$ ipython --no-banner

In [1]: import numpy as np

In [2]: np.set_printoptions(suppress=True, linewidth=100)

In [3]: q, _ = np.linalg.qr(np.array([[2.7, -1.5, -0.4], [-0.7, -1.2, 1.0], [-0.4, -0.8, -1.0]]))

In [4]: F = -2 * q

In [5]: print(F.round(1) + 0)
[[ 1.9  0.6  0. ]
 [-0.5  1.6  1.1]
 [-0.3  1.  -1.7]]

In [6]: M2 = np.array([[-4, 9], [-3, 0], [8, 2]])

In [7]: print(np.round(M2.T @ F.T, 1))
[[ -9.1   5.8 -15.5]
 [ 17.3  -2.3  -5.9]]

In [8]: print(np.linalg.matrix_rank(F @ M2))
2

In [9]: print(np.round(np.einsum("ij->j", F), 1))
[ 1.1  3.2 -0.6]

In [10]: print(np.round(F @ M2, 1))
[[ -9.1  17.3]
 [  5.8  -2.3]
 [-15.5  -5.9]]

In [11]: print(np.round(np.einsum("ij,ij->i", F, F), 1))
[4. 4. 4.]

In [12]: print(np.vstack([F, M2.T]).shape)
(5, 3)

In [13]: M2 = np.array([[2, 3, 2], [1, 3, 1]])

In [14]: cent = np.kron(M2, F)

In [15]: print(cent.round(1) + 0)
[[ 3.8  1.1  0.1  5.7  1.7  0.1  3.8  1.1  0.1]
 [-1.   3.2  2.2 -1.5  4.8  3.2 -1.   3.2  2.2]
 [-0.6  2.1 -3.4 -0.9  3.1 -5.  -0.6  2.1 -3.4]
 [ 1.9  0.6  0.   5.7  1.7  0.1  1.9  0.6  0. ]
 [-0.5  1.6  1.1 -1.5  4.8  3.2 -0.5  1.6  1.1]
 [-0.3  1.  -1.7 -0.9  3.1 -5.  -0.3  1.  -1.7]]

In [16]: u = np.array([1, 2])

In [17]: print(np.round(np.convolve(cent[3], u), 1))
[ 1.9  4.4  1.2  5.8 13.2  3.5  2.1  4.4  1.2  0.1]

In [18]: print(np.round(np.correlate(cent[3], cent[1], "full"), 1) + 0)
[ 4.1  7.4  0.  18.2 33.2  0.  24.9 47.9  0.  15.6 33.1  0.   2.   7.3  0.  -0.5  0. ]

In [19]: print(np.round(np.polyval(u, cent[3]), 1))
[3.9 2.6 2.  7.7 3.7 2.1 3.9 2.6 2. ]

In [20]: print(np.round(np.trace(F), 1))
1.8

In [21]: assert F == F.T
Traceback (most recent call last):
  Cell In[21], line 1
    assert F == F.T
ValueError: The truth value of an array with more than one element is ambiguous. Use a.any() or a.all()


In [22]: print(round(float(np.linalg.det(F)), 1))
-8.0

In [23]: print(np.allclose(F @ F.T, F.T @ F))
True

In [24]: F.inv()
Traceback (most recent call last):
  Cell In[24], line 1
    F.inv()
AttributeError: 'numpy.ndarray' object has no attribute 'inv'


In [25]: print(np.round((F - F.T) / 2, 1) + 0)
[[ 0.   0.5  0.2]
 [-0.5  0.   0. ]
 [-0.2  0.   0. ]]

In [26]: print(np.allclose(F, F.T))
False

In [27]: print(np.round(F @ F, 1))
[[ 3.4  2.   0.6]
 [-2.1  3.4 -0.1]
 [-0.6 -0.2  3.9]]

In [28]: u = np.array([1, -1, 1])

In [29]: M2 = F + np.outer(u, np.eye(3)[1])

In [30]: print(np.linalg.matrix_rank(np.linalg.inv(M2) - np.linalg.inv(F), tol=1e-8))
1

In [31]: print(M2.round(1) + 0)
[[ 1.9  1.6  0. ]
 [-0.5  0.6  1.1]
 [-0.3  2.  -1.7]]

In [32]: print(np.round(np.linalg.det(M2) / np.linalg.det(F), 1), round(1 + np.linalg.solve(F, u)[1], 1))
1.0 1.0
